$ python3 -q
>>> import numpy as np
>>> np.set_printoptions(precision=2, suppress=True, linewidth=140)
>>> feats = np.array([[0.67, 0.0, 0.33, 0.0, 0.0],
...     [0.2, 0.4, 0.2, 0.0, 0.2],
...     [0.0, 0.0, 1.0, 0.0, 0.0],
...     [0.25, 0.25, 0.0, 0.25, 0.25],
...     [0.0, 0.0, 0.0, 0.0, 1.0]])
>>> gram = feats.T @ feats
>>> np.linalg.matrix_rank(gram)
np.int64(5)
>>> (feats @ feats.T).shape
(5, 5)
>>> np.linalg.svd(feats, compute_uv=False) ** 2
array([1.31, 1.09, 0.48, 0.17, 0.04])
>>> hat = np.triu(np.array([[3, 3, 2, -2, -2],
...     [-3, 2, -1, -2, -2],
...     [0, -3, 1, 2, -2],
...     [2, 2, -2, -1, 3],
...     [2, -3, 1, -1, 3]]), 1) + np.eye(5)
>>> Y = hat @ feats @ np.linalg.inv(hat)
>>> np.round(np.linalg.det(Y), 2)
np.float64(0.07)
>>> A = np.load("w.npy")
>>> A
array([[ 9.74, -4.97,  0.96,  8.59, -3.25,  1.29,  3.11],
       [ 4.87, -1.95,  0.5 ,  3.  , -1.63,  0.07, -0.85],
       [10.55, -3.73,  0.01,  5.12, -2.84, -0.14, -0.92]])
>>> W1 = np.array([[0, 2, 3, 1],
...     [0, 3, 2, 2],
...     [1, 0, 1, 3],
...     [3, 3, 2, 3],
...     [3, 1, 0, 0],
...     [0, 0, 2, 1],
...     [0, 0, 0, 1]])
>>> coef = np.array([2, 3, 0, 2])
>>> H = np.maximum(A @ W1 + coef, 0)
>>> (H > 0).astype(int)
array([[1, 1, 1, 1],
       [1, 1, 1, 1],
       [1, 1, 1, 1]])
>>> (H > 0).mean(axis=0)
array([1., 1., 1., 1.])
>>> np.linalg.matrix_rank(H)
np.int64(3)
>>> basis = np.array([[8, -4], [2, -4], [-8, -4], [3, 9]])
>>> (H @ basis).round(6).argmax(axis=1)
array([0, 0, 0])
>>> H @ basis
array([[ -3.43, -42.63],
       [-19.33, -38.67],
       [-93.36, -98.98]])
>>> W1 @ basis
array([[-17, -11],
       [ -4,  -2],
       [  9,  19],
       [ 23,  -5],
       [ 26, -16],
       [-13,   1],
       [  3,   9]])
>>> Y = np.array([[-4, 3, 2, -5, -5, -3, 3, 1, -1, -4, 4],
...     [-1, -2, 5, 0, -4, 0, -3, -2, -5, 0, 5],
...     [5, -1, 5, 2, 0, 5, -4, -1, 5, 1, 5],
...     [-5, 2, -3, 1, 4, -4, 4, 1, 5, 3, 3],
...     [5, -3, 1, -2, 5, -1, 0, -3, -5, 3, -1],
...     [-3, -3, -3, 4, -2, 3, -5, -3, -2, -2, 5],
...     [0, -4, -4, 3, -1, 1, 1, -3, -2, -3, -1],
...     [1, 5, 3, 2, -4, 4, -4, 3, 4, -2, -1],
...     [-1, -1, -4, -5, -5, 0, 2, -1, 3, -1, -4],
...     [2, -2, 5, -4, -4, -3, -3, -5, 2, -2, -1],
...     [-2, 5, 4, 3, 0, 2, -5, 5, 1, -3, -4]])
>>> K = np.triu(Y)
>>> K
array([[-4,  3,  2, -5, -5, -3,  3,  1, -1, -4,  4],
       [ 0, -2,  5,  0, -4,  0, -3, -2, -5,  0,  5],
       [ 0,  0,  5,  2,  0,  5, -4, -1,  5,  1,  5],
       [ 0,  0,  0,  1,  4, -4,  4,  1,  5,  3,  3],
       [ 0,  0,  0,  0,  5, -1,  0, -3, -5,  3, -1],
       [ 0,  0,  0,  0,  0,  3, -5, -3, -2, -2,  5],
       [ 0,  0,  0,  0,  0,  0,  1, -3, -2, -3, -1],
       [ 0,  0,  0,  0,  0,  0,  0,  3,  4, -2, -1],
       [ 0,  0,  0,  0,  0,  0,  0,  0,  3, -1, -4],
       [ 0,  0,  0,  0,  0,  0,  0,  0,  0, -2, -1],
       [ 0,  0,  0,  0,  0,  0,  0,  0,  0,  0, -4]])
>>> O, r_ = np.linalg.qr(K)
>>> r_
array([[-4.,  3.,  2., -5., -5., -3.,  3.,  1., -1., -4.,  4.],
       [ 0., -2.,  5.,  0., -4.,  0., -3., -2., -5.,  0.,  5.],
       [ 0.,  0.,  5.,  2.,  0.,  5., -4., -1.,  5.,  1.,  5.],
       [ 0.,  0.,  0.,  1.,  4., -4.,  4.,  1.,  5.,  3.,  3.],
       [ 0.,  0.,  0.,  0.,  5., -1.,  0., -3., -5.,  3., -1.],
       [ 0.,  0.,  0.,  0.,  0.,  3., -5., -3., -2., -2.,  5.],
       [ 0.,  0.,  0.,  0.,  0.,  0.,  1., -3., -2., -3., -1.],
       [ 0.,  0.,  0.,  0.,  0.,  0.,  0.,  3.,  4., -2., -1.],
       [ 0.,  0.,  0.,  0.,  0.,  0.,  0.,  0.,  3., -1., -4.],
       [ 0.,  0.,  0.,  0.,  0.,  0.,  0.,  0.,  0., -2., -1.],
       [ 0.,  0.,  0.,  0.,  0.,  0.,  0.,  0.,  0.,  0., -4.]])
>>> O.T @ O
array([[1., 0., 0., 0., 0., 0., 0., 0., 0., 0., 0.],
       [0., 1., 0., 0., 0., 0., 0., 0., 0., 0., 0.],
       [0., 0., 1., 0., 0., 0., 0., 0., 0., 0., 0.],
       [0., 0., 0., 1., 0., 0., 0., 0., 0., 0., 0.],
       [0., 0., 0., 0., 1., 0., 0., 0., 0., 0., 0.],
       [0., 0., 0., 0., 0., 1., 0., 0., 0., 0., 0.],
       [0., 0., 0., 0., 0., 0., 1., 0., 0., 0., 0.],
       [0., 0., 0., 0., 0., 0., 0., 1., 0., 0., 0.],
       [0., 0., 0., 0., 0., 0., 0., 0., 1., 0., 0.],
       [0., 0., 0., 0., 0., 0., 0., 0., 0., 1., 0.],
       [0., 0., 0., 0., 0., 0., 0., 0., 0., 0., 1.]])
>>> O.shape, r_.shape
((11, 11), (11, 11))
>>> np.allclose(r_.T @ r_, K.T @ K)
True
>>> abs(r_[0, 0]), np.round(np.linalg.norm(K[:, 0]), 2)
(np.float64(4.0), np.float64(4.0))
>>> O
array([[ 1.,  0.,  0.,  0.,  0.,  0.,  0.,  0.,  0.,  0.,  0.],
       [-0.,  1.,  0.,  0.,  0.,  0.,  0.,  0.,  0.,  0.,  0.],
       [-0., -0.,  1.,  0.,  0.,  0.,  0.,  0.,  0.,  0.,  0.],
       [-0., -0., -0.,  1.,  0.,  0.,  0.,  0.,  0.,  0.,  0.],
       [-0., -0., -0., -0.,  1.,  0.,  0.,  0.,  0.,  0.,  0.],
       [-0., -0., -0., -0., -0.,  1.,  0.,  0.,  0.,  0.,  0.],
       [-0., -0., -0., -0., -0., -0.,  1.,  0.,  0.,  0.,  0.],
       [-0., -0., -0., -0., -0., -0., -0.,  1.,  0.,  0.,  0.],
       [-0., -0., -0., -0., -0., -0., -0., -0.,  1.,  0.,  0.],
       [-0., -0., -0., -0., -0., -0., -0., -0., -0.,  1.,  0.],
       [-0., -0., -0., -0., -0., -0., -0., -0., -0., -0.,  1.]])
>>> np.abs(np.diag(r_))
array([4., 2., 5., 1., 5., 3., 1., 3., 3., 2., 4.])
>>> np.trace(O @ O.T)
np.float64(11.0)
>>> O @ r_
array([[-4.,  3.,  2., -5., -5., -3.,  3.,  1., -1., -4.,  4.],
       [ 0., -2.,  5.,  0., -4.,  0., -3., -2., -5.,  0.,  5.],
       [ 0.,  0.,  5.,  2.,  0.,  5., -4., -1.,  5.,  1.,  5.],
       [ 0.,  0.,  0.,  1.,  4., -4.,  4.,  1.,  5.,  3.,  3.],
       [ 0.,  0.,  0.,  0.,  5., -1.,  0., -3., -5.,  3., -1.],
       [ 0.,  0.,  0.,  0.,  0.,  3., -5., -3., -2., -2.,  5.],
       [ 0.,  0.,  0.,  0.,  0.,  0.,  1., -3., -2., -3., -1.],
       [ 0.,  0.,  0.,  0.,  0.,  0.,  0.,  3.,  4., -2., -1.],
       [ 0.,  0.,  0.,  0.,  0.,  0.,  0.,  0.,  3., -1., -4.],
       [ 0.,  0.,  0.,  0.,  0.,  0.,  0.,  0.,  0., -2., -1.],
       [ 0.,  0.,  0.,  0.,  0.,  0.,  0.,  0.,  0.,  0., -4.]])
